% python3 -q
>>> import numpy as np
>>> from numpy import linalg as LA
>>> np.set_printoptions(suppress=True, linewidth=200)
>>> X = np.load("out9.npy")
>>> X
array([[ 2,  0,  3],
       [ 2,  0, -1],
       [-4,  0,  6]])
>>> # null space of dimension 1
>>> Uu, sv, VT = LA.svd(X)
>>> vecs = VT[:(sv > 1e-8).sum()]
>>> rng = np.random.default_rng(64)
>>> x = X[1] + 2 * X[0] + rng.integers(2) * np.eye(3)[1]
>>> x
array([6., 1., 5.])
>>> np.round(vecs.T @ vecs, 1) + 0
array([[1., 0., 0.],
       [0., 0., 0.],
       [0., 0., 1.]])
>>> np.round(np.diag(vecs.T @ vecs), 1)
array([1., 0., 1.])
>>> M2 = np.array([[1, 4], [3, 3], [0, 3]])
>>> X @ M2
array([[ 2, 17],
       [ 2,  5],
       [-4,  2]])
>>> np.einsum("ik,kj->ji", X, M2)
array([[ 2,  2, -4],
       [17,  5,  2]])
>>> LA.matrix_rank(np.vstack([X, M2.T]))
np.int64(3)
>>> M2.T @ X.T
array([[ 2,  2, -4],
       [17,  5,  2]])
>>> np.einsum("ij->j", X)
array([0, 0, 8])
>>> np.einsum("ij,ij->i", X, X)
array([13,  5, 52])
>>> np.vstack([X, M2.T]).shape
(5, 3)
>>> P = np.triu(np.array([[6, 1, 9], [1, 2, 9], [2, 4, 7]]), 1) + np.eye(3)
>>> M2 = P @ X @ LA.inv(P)
>>> np.round(LA.det(M2), 1)
np.float64(-0.0)
>>> LA.matrix_rank(M2)
np.int64(2)
>>> np.trace(M2), np.trace(X)
(np.float64(8.0), np.int64(8))
>>> m1 = np.array([[-2, 2, -3], [-2, 0, 0], [-3, 1, 2]])
>>> M2 = LA.invert(m1)
Traceback (most recent call last):
  File "<python-input-27>", line 1, in <module>
    M2 = LA.invert(m1)
         ^^^^^^^^^
AttributeError: module 'numpy.linalg' has no attribute 'invert'
>>> M2 = LA.inv(m1)
>>> M2.round(1) + 0
array([[ 0. , -0.5,  0. ],
       [ 0.3, -0.9,  0.4],
       [-0.1, -0.3,  0.3]])
>>> np.round(LA.det(m1) * M2, 1) + 0
array([[  0.,  -7.,   0.],
       [  4., -13.,   6.],
       [ -2.,  -4.,   4.]])
>>> print(np.round(m1 @ M2, 1) + 0)
[[1. 0. 0.]
 [0. 1. 0.]
 [0. 0. 1.]]
>>> np.round(LA.inv(M2), 1) + 0
array([[-2.,  2., -3.],
       [-2.,  0.,  0.],
       [-3.,  1.,  2.]])
>>> print(round(LA.det(m1) * LA.det(M2), 1))
1.0
>>> round(float(LA.slogdet(m1)[0]), 1)
1.0
>>> (np.abs(M2) > 1e-9).astype(int)
array([[0, 1, 0],
       [1, 1, 1],
       [1, 1, 1]])
>>> x = np.array([-2, 0, 2])
>>> rhs = m1 @ x
>>> rhs
array([-2,  4, 10])
>>> print(np.round(LA.solve(m1, rhs), 1))
[-2.  0.  2.]
>>> np.round(LA.solve(m1, 3 * rhs), 1) + 0
array([-6.,  0.,  6.])
>>> np.round(LA.solve(m1.T, m1[2]), 1)
array([-0., -0.,  1.])
>>> x = np.array([3, 0, 1])
>>> rhs = m1 @ x
>>> c, lr = np.zeros(3), 1 / LA.norm(m1, 2) ** 2
>>> for i in range(4):
...     c -= lr * m1.T @ (m1 @ c - rhs)
...     if i % 1 == 0: print(i, round(LA.norm(m1 @ c - rhs), 1))
... 
0 1.1
1 1.1
2 1.1
3 1.0
>>> np.round(LA.cond(m1), 1)
np.float64(5.4)
>>> r0, v = m1[1], m1[0]
>>> r0 @ v
np.int64(4)
>>> p = (r0 @ v) / (r0 @ r0) * r0
>>> LA.matrix_rank(np.outer(r0, v))
np.int64(1)
>>> print(p)
[-2.  0.  0.]
>>> (v - p) @ r0
np.float64(0.0)
>>> print(v - p)
[ 0.  2. -3.]
>>> M2 = np.array([[5]])
>>> Z = np.array([[3]])
>>> data = np.block([[M2, np.array([[1]])], [np.zeros((1, 1)), Z]])
>>> print(data)
[[5. 1.]
 [0. 3.]]
>>> # triangular: eigenvalues sit on the diagonal
>>> vals, vecs = LA.eig(data)
>>> np.round(np.sort(LA.eigvals(data.T)), 1)
array([3., 5.])
>>> np.round(np.sort(LA.eigvals(data @ data)), 1)
array([ 9., 25.])
>>> vals
array([5., 3.])
>>> np.round(np.sort(LA.eigvals(LA.inv(data))), 1)
array([0.2, 0.3])
>>> np.prod(vals)
np.float64(15.0)
>>> M2 = np.array([[1, 4, 3], [0, 2, 4]])
>>> LA.matrix_rank(np.vstack([data, M2.T]))
np.int64(2)
>>> np.vstack([data, M2.T]).shape
(5, 2)
>>> LA.matrix_rank(data @ M2)
np.int64(2)
>>> M = np.load("a.npy")
>>> M
array([[1. , 0.7, 0.5],
       [0.7, 1. , 0.7],
       [0.5, 0.7, 1. ]])
>>> # symmetric, so the eigenvalues are real
>>> x = np.array([0, 0, 1])
>>> rhs = M @ x
>>> c, lr = np.zeros(3), 1 / LA.norm(M, 2) ** 2
>>> for i in range(50):
...     c -= lr * M.T @ (M @ c - rhs)
...     if i % 10 == 0: print(i, round(LA.norm(M @ c - rhs), 1))
... 
0 0.4
10 0.2
20 0.1
30 0.1
40 0.1
>>> c.round(1)
array([-0.1,  0.2,  0.8])
>>> low = LA.cholesky(M)
>>> np.round(np.diag(low) ** 2, 1)
array([1. , 0.5, 0.5])
>>> np.round(low @ low.T, 1)
array([[1. , 0.7, 0.5],
       [0.7, 1. , 0.7],
       [0.5, 0.7, 1. ]])
>>> print(round(np.prod(np.diag(low)) ** 2, 1), round(float(LA.det(M)), 1))
0.3 0.3
>>> np.kron(np.eye(2, dtype=int), M)
array([[1. , 0.7, 0.5, 0. , 0. , 0. ],
       [0.7, 1. , 0.7, 0. , 0. , 0. ],
       [0.5, 0.7, 1. , 0. , 0. , 0. ],
       [0. , 0. , 0. , 1. , 0.7, 0.5],
       [0. , 0. , 0. , 0.7, 1. , 0.7],
       [0. , 0. , 0. , 0.5, 0.7, 1. ]])
>>> round(LA.det(M.T), 1)
np.float64(0.3)
>>> np.einsum("ii->", M)
np.float64(3.0)
>>> lab = rng.permutation(3)
>>> lab
array([0, 2, 1])
>>> M2 = M[lab][:, lab]
>>> np.trace(M2)
np.float64(3.0)
>>> M2
array([[1. , 0.5, 0.7],
       [0.5, 1. , 0.7],
       [0.7, 0.7, 1. ]])
>>> np.diag(M2)
array([1., 1., 1.])
>>> r0 = np.array([2, 0, 0])
>>> M2 = M + np.outer(r0, np.eye(3)[1])
>>> round(LA.det(M2) / LA.det(M), 1), round(1 + LA.solve(M, r0)[1], 1)
(np.float64(-1.7), np.float64(-1.7))
>>> M2 = np.array([[7, -6, -2, -5], [-2, 3, 1, 2], [1, 9, -3, -4]])
>>> K = M2.T @ M2
>>> K
array([[ 54, -39, -19, -43],
       [-39, 126, -12,   0],
       [-19, -12,  14,  24],
       [-43,   0,  24,  45]])
>>> K.reshape(-1, 2)
array([[ 54, -39],
       [-19, -43],
       [-39, 126],
       [-12,   0],
       [-19, -12],
       [ 14,  24],
       [-43,   0],
       [ 24,  45]])
>>> K.ravel(order="F")
array([ 54, -39, -19, -43, -39, 126, -12,   0, -19, -12,  14,  24, -43,   0,  24,  45])
>>> T = K.reshape(4, 2, -1)
>>> print(np.einsum("ihd,jhd->hij", T, T).shape)
(2, 4, 4)
>>> T.transpose(1, 0, 2)
array([[[ 54, -39],
        [-39, 126],
        [-19, -12],
        [-43,   0]],

       [[-19, -43],
        [-12,   0],
        [ 14,  24],
        [ 24,  45]]])
>>> np.einsum("ihd,ihd->ih", T, T)
array([[ 4437,  2210],
       [17397,   144],
       [  505,   772],
       [ 1849,  2601]])
>>> T.shape
(4, 2, 2)
>>> T[:, 0]
array([[ 54, -39],
       [-39, 126],
       [-19, -12],
       [-43,   0]])
>>> np.swapaxes(T, 1, 2)[0]
array([[ 54, -19],
       [-39, -43]])
>>> print(T.sum(axis=1))
[[ 35 -82]
 [-51 126]
 [ -5  12]
 [-19  45]]
>>> Uu, sv = LA.svd(data)
Traceback (most recent call last):
  File "<python-input-106>", line 1, in <module>
    Uu, sv = LA.svd(data)
    ^^^^^^
ValueError: too many values to unpack (expected 2)
>>> Uu, sv, VT = LA.svd(data, full_matrices=False)
>>> np.round(Uu.T @ Uu, 1) + 0
array([[1., 0.],
       [0., 1.]])
>>> np.round(np.cumsum(sv ** 2) / np.sum(sv ** 2), 1)
array([0.8, 1. ])
>>> np.round(Uu.T @ data @ VT.T, 1) + 0
array([[5.1, 0. ],
       [0. , 2.9]])
>>> np.round(np.abs(VT[0]), 1)
array([1. , 0.3])
>>> np.round(sv / sv[0], 1)
array([1. , 0.6])
